% python3 -q
>>> import numpy as np
>>> import numpy.linalg as la
>>> np.set_printoptions(precision=2, suppress=True, linewidth=200)
>>> m1 = np.loadtxt("m.csv", delimiter=",")
>>> m1
array([[ 0.,  4., -3.,  2.,  0., -1.,  2., -1., -5.,  5., -5., -2.,  5.,  5.],
       [ 0.,  0.,  1.,  1.,  5.,  2.,  1., -4.,  1., -5., -3.,  4., -1.,  3.],
       [ 0.,  0.,  0., -2., -4., -2.,  4., -3., -3.,  1., -4., -2.,  3., -3.],
       [ 0.,  0.,  0.,  0., -2.,  5., -4., -1.,  3., -3., -3., -2.,  5., -1.],
       [ 0.,  0.,  0.,  0.,  0., -3., -2., -4., -5., -3.,  3.,  3., -1.,  4.],
       [ 0.,  0.,  0.,  0.,  0.,  0.,  3., -2., -2.,  5.,  5.,  0., -4.,  3.],
       [ 0.,  0.,  0.,  0.,  0.,  0.,  0.,  1., -1., -3.,  1., -1., -1.,  3.],
       [ 0.,  0.,  0.,  0.,  0.,  0.,  0.,  0., -3.,  3.,  3.,  5.,  0.,  2.],
       [ 0.,  0.,  0.,  0.,  0.,  0.,  0.,  0.,  0., -1.,  2., -1., -3.,  1.],
       [ 0.,  0.,  0.,  0.,  0.,  0.,  0.,  0.,  0.,  0., -3., -2., -5., -3.],
       [ 0.,  0.,  0.,  0.,  0.,  0.,  0.,  0.,  0.,  0.,  0.,  1.,  2.,  3.],
       [ 0.,  0.,  0.,  0.,  0.,  0.,  0.,  0.,  0.,  0.,  0.,  0., -5.,  4.],
       [ 0.,  0.,  0.,  0.,  0.,  0.,  0.,  0.,  0.,  0.,  0.,  0.,  0., -1.],
       [ 0.,  0.,  0.,  0.,  0.,  0.,  0.,  0.,  0.,  0.,  0.,  0.,  0.,  0.]])
>>> # rows and columns are dependent
>>> out = np.array([[2, -3, -1],
...     [-2, -3, -3],
...     [1, -3, 0],
...     [1, -3, 3],
...     [-2, 1, 1],
...     [3, 1, 3],
...     [-1, 2, -2],
...     [-2, -2, 3],
...     [3, 3, 1],
...     [1, 2, 3],
...     [-1, 3, -1],
...     [-2, 2, 0],
...     [0, 3, 1],
...     [1, 2, -1]])
>>> np.vstack([m1, out.T]).shape
(17, 14)
>>> out.T @ m1.T
array([[ -8.,   1.,  -1.,  37., -22.,  -2.,  -4., -17.,   0.,   4.,   1.,   4.,  -1.,   0.],
       [ -3.,   6.,  -6.,   0.,   0.,  23.,  -7.,  20.,  -5., -34.,  14.,  -7.,  -2.,   0.],
       [ -1., -15., -23.,  21., -39., -11., -12.,   1.,  -9.,   1.,  -1.,  -9.,   1.,   0.]])
>>> m1 @ out
array([[ -8.,  -3.,  -1.],
       [  1.,   6., -15.],
       [ -1.,  -6., -23.],
       [ 37.,   0.,  21.],
       [-22.,   0., -39.],
       [ -2.,  23., -11.],
       [ -4.,  -7., -12.],
       [-17.,  20.,   1.],
       [  0.,  -5.,  -9.],
       [  4., -34.,   1.],
       [  1.,  14.,  -1.],
       [  4.,  -7.,  -9.],
       [ -1.,  -2.,   1.],
       [  0.,   0.,   0.]])
>>> round(float(np.trace(la.pinv(m1) @ m1)), 2)
13.0
>>> np.allclose(m1[:-1].T @ la.lstsq(m1[:-1].T, m1[-1])[0], m1[-1])
True
>>> W1 = np.array([[-9, -5],
...     [-2, -6],
...     [-2, -9],
...     [2, -3],
...     [1, 3],
...     [-2, 5],
...     [-8, -9],
...     [0, 7],
...     [4, -9],
...     [4, -8],
...     [2, 8],
...     [9, 6],
...     [-2, 1],
...     [2, -4]])
>>> coef = np.array([1, 2])
>>> act = np.maximum(m1 @ W1 + coef, 0)
>>> la.matrix_rank(act)
np.int64(2)
>>> cent = np.array([[0, 2], [2, -2]])
>>> (act @ cent).round(6).argmax(axis=1)
array([0, 1, 0, 0, 0, 1, 0, 0, 0, 0, 1, 1, 0, 0])
>>> W1 @ cent
array([[-10,  -8],
       [-12,   8],
       [-18,  14],
       [ -6,  10],
       [  6,  -4],
       [ 10, -14],
       [-18,   2],
       [ 14, -14],
       [-18,  26],
       [-16,  24],
       [ 16, -12],
       [ 12,   6],
       [  2,  -6],
       [ -8,  12]])
>>> left, sigma, vt = la.svd(m1)
>>> np.argmax(sigma[:-1] / (sigma[1:] + 1e-6)) + 1
np.int64(13)
>>> out = left[:, :13] @ np.diag(sigma[:13]) @ vt[:13]
>>> round(la.norm(m1 - out) / la.norm(m1), 2)
np.float64(0.0)
>>> round(float(la.norm(m1 - out, 2)), 2), sigma[13]
(0.0, np.float64(0.0))
>>> la.matrix_rank(m1, rtol=0.05)
np.int64(10)
>>> la.matrix_rank(out)
np.int64(13)
>>> round(np.abs(m1 - out).max(), 2)
np.float64(0.0)
>>> W0 = np.load("sample0.npy")
>>> W0
array([[13, 11, 10,  5, 10,  4,  0,  7,  3],
       [13, 13, 16,  7, 10,  8,  4, 13,  5],
       [ 7,  3, 10,  8,  3,  5,  1,  2,  3],
       [ 7,  8,  9,  3,  5,  5,  1,  7,  4],
       [13, 11, 10,  5, 10,  4,  0,  7,  3],
       [10, 10, 15,  7,  7,  8,  4, 11,  5],
       [13, 11, 10,  5, 10,  4,  0,  7,  3],
       [10,  8,  9,  5,  7,  4,  0,  5,  3],
       [10, 10, 15,  7,  7,  8,  4, 11,  5],
       [16,  9, 12, 10, 11,  4,  0,  4,  2],
       [ 7,  4, 13,  9,  3,  7,  3,  5,  4],
       [13, 11, 18, 10,  9,  9,  5, 12,  5],
       [16, 10, 15, 11, 11,  6,  2,  7,  3],
       [13, 13, 16,  7, 10,  8,  4, 13,  5],
       [13,  7, 14, 11,  8,  6,  2,  5,  3],
       [13, 11, 18, 10,  9,  9,  5, 12,  5]])
>>> # row 4 repeats row 0
>>> round(float(la.norm(W0, 2) / la.norm(W0)), 2)
0.98
>>> [round(float(x), 2) for x in la.svd(W0, compute_uv=False)[:3]]
[103.47, 15.87, 13.43]
>>> la.matrix_rank(W0, rtol=0.1)
np.int64(3)
>>> vec = np.array([1, -3, 2, 0, -2, 0, -2, 1, -3])
>>> a = np.maximum(W0 @ vec, 0)
>>> W0.T @ a
array([35, 17, 56, 42, 15, 29,  9, 16, 17])
>>> np.maximum(W0 @ (3 * vec), 0)
array([0, 0, 9, 0, 0, 0, 0, 0, 0, 0, 6, 0, 0, 0, 0, 0])
>>> left, sigma, vt = la.svd(W0, full_matrices=False)
>>> np.round(left.T @ left, 2) + 0
array([[1., 0., 0., 0., 0., 0., 0., 0., 0.],
       [0., 1., 0., 0., 0., 0., 0., 0., 0.],
       [0., 0., 1., 0., 0., 0., 0., 0., 0.],
       [0., 0., 0., 1., 0., 0., 0., 0., 0.],
       [0., 0., 0., 0., 1., 0., 0., 0., 0.],
       [0., 0., 0., 0., 0., 1., 0., 0., 0.],
       [0., 0., 0., 0., 0., 0., 1., 0., 0.],
       [0., 0., 0., 0., 0., 0., 0., 1., 0.],
       [0., 0., 0., 0., 0., 0., 0., 0., 1.]])
>>> sigma.round(2) + 0
array([103.47,  15.87,  13.43,   3.57,   0.  ,   0.  ,   0.  ,   0.  ,   0.  ])
>>> left.shape, sigma.shape, vt.shape
((16, 9), (9,), (9, 9))
>>> np.abs(left[:, 0]).round(6).argmax()
np.int64(11)
>>> np.allclose(left * sigma @ vt, W0)
True
>>> X = np.loadtxt("mat.csv", delimiter=",")
>>> X
array([[ 0.6 ,  0.02,  0.63,  0.45,  1.25, -0.39,  0.15,  1.14],
       [-0.68,  0.3 ,  0.4 ,  1.12,  0.16,  1.05, -0.96, -0.01],
       [ 0.6 ,  0.42,  0.38,  1.15, -1.24, -0.47,  0.48,  0.14],
       [ 0.51, -0.32, -1.72,  0.62,  0.08,  0.17, -0.26,  0.45],
       [-1.03, -0.28, -0.15,  0.27, -0.08, -1.48, -0.74,  0.2 ],
       [ 0.51, -0.58,  0.41, -0.69, -0.86,  0.28, -1.02,  0.95],
       [-1.11,  0.04, -0.2 , -0.14, -0.38,  0.45,  0.98,  1.19],
       [-0.09, -1.79,  0.35,  0.53,  0.02,  0.18,  0.47, -0.35]])
>>> vec = np.array([-2, 2, -2, -1, -2, 1, 3, 0])
>>> target = X @ vec
>>> coef, lr = np.zeros(8), 1 / la.norm(X, 2) ** 2
>>> for i in range(4):
...     coef -= lr * X.T @ (X @ coef - target)
...     if i % 1 == 0: print(i, round(la.norm(X @ coef - target), 2))
... 
0 0.0
1 0.0
2 0.0
3 0.0
>>> coef.round(2) + 0
array([-2.,  2., -2., -1., -2.,  1.,  3.,  0.])
>>> rng = np.random.default_rng(239)
>>> idx = rng.permutation(8)
>>> out = X[:, idx] * rng.choice([-1, 1], 8)
>>> out
array([[ 0.39,  0.6 ,  0.15, -0.02, -1.14, -0.45, -1.25,  0.63],
       [-1.05, -0.68, -0.96, -0.3 ,  0.01, -1.12, -0.16,  0.4 ],
       [ 0.47,  0.6 ,  0.48, -0.42, -0.14, -1.15,  1.24,  0.38],
       [-0.17,  0.51, -0.26,  0.32, -0.45, -0.62, -0.08, -1.72],
       [ 1.48, -1.03, -0.74,  0.28, -0.2 , -0.27,  0.08, -0.15],
       [-0.28,  0.51, -1.02,  0.58, -0.95,  0.69,  0.86,  0.41],
       [-0.45, -1.11,  0.98, -0.04, -1.19,  0.14,  0.38, -0.2 ],
       [-0.18, -0.09,  0.47,  1.79,  0.35, -0.53, -0.02,  0.35]])
>>> left, _, vt = la.svd(X.T @ out)
>>> np.round(la.lstsq(X, out)[0], 2) + 0
array([[ 0.,  1.,  0.,  0.,  0.,  0.,  0.,  0.],
       [ 0.,  0.,  0., -1.,  0.,  0.,  0.,  0.],
       [ 0.,  0.,  0.,  0.,  0.,  0.,  0.,  1.],
       [ 0.,  0.,  0.,  0.,  0., -1.,  0.,  0.],
       [ 0.,  0.,  0.,  0.,  0.,  0., -1.,  0.],
       [-1.,  0.,  0.,  0.,  0.,  0.,  0.,  0.],
       [ 0.,  0.,  1.,  0.,  0.,  0.,  0.,  0.],
       [ 0.,  0.,  0.,  0., -1.,  0.,  0.,  0.]])
